$ python3 -q
>>> import numpy as np
>>> np.set_printoptions(precision=1, suppress=True, linewidth=200)
>>> J = 0.5 ** np.abs(np.subtract.outer(np.arange(7), np.arange(7)))
>>> J.round(1) + 0
array([[1. , 0.5, 0.2, 0.1, 0.1, 0. , 0. ],
       [0.5, 1. , 0.5, 0.2, 0.1, 0.1, 0. ],
       [0.2, 0.5, 1. , 0.5, 0.2, 0.1, 0.1],
       [0.1, 0.2, 0.5, 1. , 0.5, 0.2, 0.1],
       [0.1, 0.1, 0.2, 0.5, 1. , 0.5, 0.2],
       [0. , 0.1, 0.1, 0.2, 0.5, 1. , 0.5],
       [0. , 0. , 0.1, 0.1, 0.2, 0.5, 1. ]])
>>> x0 = np.array([1, 2, 4, -3, -4, 3, -1])
>>> (J @ x0).argmax()
np.int64(1)
>>> J @ x0
array([ 2.5,  3.4,  3.1, -1.8, -2.9,  0.4, -0.5])
>>> (J * x0).sum(axis=1)
array([ 2.5,  3.4,  3.1, -1.8, -2.9,  0.4, -0.5])
>>> left, sv, vt = np.linalg.svd(J, full_matrices=False)
>>> left.shape, sv.shape, vt.shape
((7, 7), (7,), (7, 7))
>>> np.round(vt @ vt.T, 1) + 0
array([[1., 0., 0., 0., 0., 0., 0.],
       [0., 1., 0., 0., 0., 0., 0.],
       [0., 0., 1., 0., 0., 0., 0.],
       [0., 0., 0., 1., 0., 0., 0.],
       [0., 0., 0., 0., 1., 0., 0.],
       [0., 0., 0., 0., 0., 1., 0.],
       [0., 0., 0., 0., 0., 0., 1.]])
>>> feats = np.load("w.npy")
>>> feats
array([[ 4,  7,  3],
       [ 7,  2,  3],
       [ 3,  3, 10]])
>>> # symmetric, so the eigenvalues are real
>>> w, V = np.linalg.eigh(feats)
>>> x0 = np.array([-3, 0, 3])
>>> V * np.maximum(w, 0) @ V.T
array([[ 5.7,  5. ,  3.1],
       [ 5. ,  4.4,  2.9],
       [ 3.1,  2.9, 10. ]])
>>> np.abs(feats).sum(axis=1).max(), round(float(np.abs(w).max()), 1)
(np.int64(16), 14.3)
>>> print(x0 @ feats @ x0 / (x0 @ x0), round(float(w[0]), 1), round(w[-1], 1))
4.0 -4.1 14.3
>>> Q, r_ = np.linalg.qr(feats)
>>> np.round(Q.T @ Q, 1) + 0
array([[1., 0., 0.],
       [0., 1., 0.],
       [0., 0., 1.]])
>>> print(Q @ r_)
[[ 4.  7.  3.]
 [ 7.  2.  3.]
 [ 3.  3. 10.]]
>>> np.round(abs(r_[0, 0]), 1), np.round(np.linalg.norm(feats[:, 0]), 1)
(np.float64(8.6), np.float64(8.6))
>>> print(np.allclose(r_.T @ r_, feats.T @ feats))
True
>>> r0 = np.array([-8, 0, 8])
>>> other = feats + np.outer(r0, np.eye(3)[0])
>>> print(other)
[[-4.  7.  3.]
 [ 7.  2.  3.]
 [11.  3. 10.]]
>>> print(np.linalg.matrix_rank(other - feats))
1
>>> np.linalg.matrix_rank(np.linalg.inv(other) - np.linalg.inv(feats), tol=1e-8)
np.int64(1)
>>> w, V = np.linalg.eig(feats)
>>> w
array([-4.1,  5.8, 14.3])
>>> np.round(feats @ V[:, 0] - w[0] * V[:, 0], 1) + 0
array([0., 0., 0.])
>>> X = np.minimum.outer(np.arange(1, 6), np.arange(1, 6)) * 4
>>> X
array([[ 4,  4,  4,  4,  4],
       [ 4,  8,  8,  8,  8],
       [ 4,  8, 12, 12, 12],
       [ 4,  8, 12, 16, 16],
       [ 4,  8, 12, 16, 20]])
>>> # equal to its transpose
>>> Q = X.astype(float).copy()
>>> for j in range(5):
...     Q[:, j] -= Q[:, :j] @ (Q[:, :j].T @ Q[:, j])
...     Q[:, j] /= np.linalg.norm(Q[:, j])
... 
>>> Q.round(1) + 0
array([[ 0.4, -0.9,  0. ,  0. ,  0. ],
       [ 0.4,  0.2, -0.9,  0. ,  0. ],
       [ 0.4,  0.2,  0.3, -0.8,  0. ],
       [ 0.4,  0.2,  0.3,  0.4, -0.7],
       [ 0.4,  0.2,  0.3,  0.4,  0.7]])
>>> np.round(Q.T @ Q, 1) + 0
array([[1., 0., 0., 0., 0.],
       [0., 1., 0., 0., 0.],
       [0., 0., 1., 0., 0.],
       [0., 0., 0., 1., 0.],
       [0., 0., 0., 0., 1.]])
>>> r0 = np.array([1, 2, 0, 5, 3])
>>> other = X + np.outer(r0, np.eye(5)[2])
>>> round(np.linalg.det(other) / np.linalg.det(X), 1), round(float(1 + np.linalg.solve(X, r0)[2]), 1)
(np.float64(-0.7), -0.8)
>>> print(np.linalg.matrix_rank(np.linalg.inv(other) - np.linalg.inv(X), tol=1e-8))
1
>>> other
array([[ 4.,  4.,  5.,  4.,  4.],
       [ 4.,  8., 10.,  8.,  8.],
       [ 4.,  8., 12., 12., 12.],
       [ 4.,  8., 17., 16., 16.],
       [ 4.,  8., 15., 16., 20.]])
